% python3 -q
>>> import numpy as np
>>> np.set_printoptions(suppress=True, linewidth=200)
>>> tidy = lambda a: np.round(a, 3) + 0
>>> arr = np.load("mat.npy")
>>> arr
array([[1.  , 0.7 , 0.49],
       [0.7 , 1.  , 0.7 ],
       [0.49, 0.7 , 1.  ]])
>>> vec = np.ones(3)
>>> for _ in range(7):
...     vec = arr @ vec
...     vec /= np.linalg.norm(vec)
...     print(round(vec @ arr @ vec, 3))
... 
2.265
2.265
2.265
2.265
2.265
2.265
2.265
>>> tidy(vec)
array([0.557, 0.616, 0.557])
>>> tidy(np.linalg.eigvalsh(arr)[-1])
np.float64(2.265)
>>> tidy(np.sort(np.abs(np.linalg.eigvals(arr))))
array([0.225, 0.51 , 2.265])
>>> arr.inv()
Traceback (most recent call last):
  File "<python-input-10>", line 1, in <module>
    arr.inv()
    ^^^^^^^
AttributeError: 'numpy.ndarray' object has no attribute 'inv'
>>> tidy(np.abs(np.linalg.eigvals(arr)).max())
np.float64(2.265)
>>> (arr - arr.T) / 2
array([[0., 0., 0.],
       [0., 0., 0.],
       [0., 0., 0.]])
>>> left, sv, Vh = np.linalg.svd(arr, full_matrices=False)
>>> tidy(left.T @ arr @ Vh.T)
array([[2.265, 0.   , 0.   ],
       [0.   , 0.51 , 0.   ],
       [0.   , 0.   , 0.225]])
>>> tidy(np.cumsum(sv ** 2) / np.sum(sv ** 2))
array([0.943, 0.991, 1.   ])
>>> np.allclose(left * sv @ Vh, arr)
True
>>> vals, V = np.linalg.eig(arr)
>>> tidy(np.prod(vals))
np.float64(0.26)
>>> tidy(vals)
array([2.265, 0.51 , 0.225])
>>> X = np.load("x.npy")
>>> X
array([[3., 1., 0., 0.],
       [0., 3., 1., 0.],
       [0., 0., 3., 1.],
       [0., 0., 0., 3.]])
>>> f, v = X[3], X[1]
>>> f @ v
np.float64(0.0)
>>> pr = (f @ v) / (f @ f) * f
>>> np.linalg.matrix_rank(np.outer(f, v))
np.int64(1)
>>> (v - pr) @ f
np.float64(0.0)
>>> pr
array([0., 0., 0., 0.])
>>> v - pr
array([0., 3., 1., 0.])
>>> low = np.linalg.cholesky(arr)
>>> np.linalg.eigvalsh(arr).min() > 0
np.True_
>>> tidy(low @ low.T)
array([[1.  , 0.7 , 0.49],
       [0.7 , 1.  , 0.7 ],
       [0.49, 0.7 , 1.  ]])
>>> arr / np.sqrt(np.outer(np.diag(arr), np.diag(arr)))
array([[1.  , 0.7 , 0.49],
       [0.7 , 1.  , 0.7 ],
       [0.49, 0.7 , 1.  ]])
>>> Q, V = np.linalg.qr(X[:, :3])[0], np.linalg.qr(X[:, 3:])[0]
>>> sv = np.linalg.svd(Q.T @ V, compute_uv=False)
>>> tidy(np.degrees(np.arccos(sv.clip(0, 1))))
array([71.565])
>>> m1 = np.array([[-0.3, -0.12, 0.3, 0.12],
...     [1.04, 0.02, -0.41, -0.47],
...     [-3.37, -0.16, 1.48, 1.51]])
>>> tidy(np.linalg.norm(m1, 2) / np.linalg.norm(m1))
np.float64(0.999)
>>> np.linalg.cond(m1) > 100
np.True_
>>> np.argsort(-np.linalg.norm(m1, axis=0).round(6), kind="stable")[:3]
array([0, 3, 2])
>>> [round(float(x), 3) for x in np.linalg.svd(m1, compute_uv=False)[:3]]
[4.183, 0.197, 0.0]
>>> np.linalg.matrix_rank(m1, rtol=0.1)
np.int64(1)
>>> np.allclose(m1[:-1].T @ np.linalg.lstsq(m1[:-1].T, m1[-1])[0], m1[-1])
True
>>> np.abs(np.diag(np.linalg.qr(m1)[1])) > 1e-9
array([ True,  True, False])
>>> try:
...     np.linalg.inv(m1)
... except np.linalg.LinAlgError as e:
...     print(e)
... 
Last 2 dimensions of the array must be square
>>> tidy(m1 @ np.linalg.pinv(m1) @ m1)
array([[-0.3 , -0.12,  0.3 ,  0.12],
       [ 1.04,  0.02, -0.41, -0.47],
       [-3.37, -0.16,  1.48,  1.51]])
>>> f = np.array([6, 7, 7])
>>> tidy(np.polyval(f, m1[1]))
array([20.77 ,  7.142,  5.139,  5.035])
>>> tidy(np.cross(m1[1, :3], m1[2, :3]))
array([-0.036, -0.158, -0.099])
>>> tidy(np.convolve(m1[1], f))
array([ 6.24,  7.4 ,  4.96, -5.55, -6.16, -3.29])
>>> tidy(np.correlate(m1[1], m1[2], "full"))
array([ 1.57 ,  1.569, -0.756, -4.824, -0.697,  1.457,  1.584])
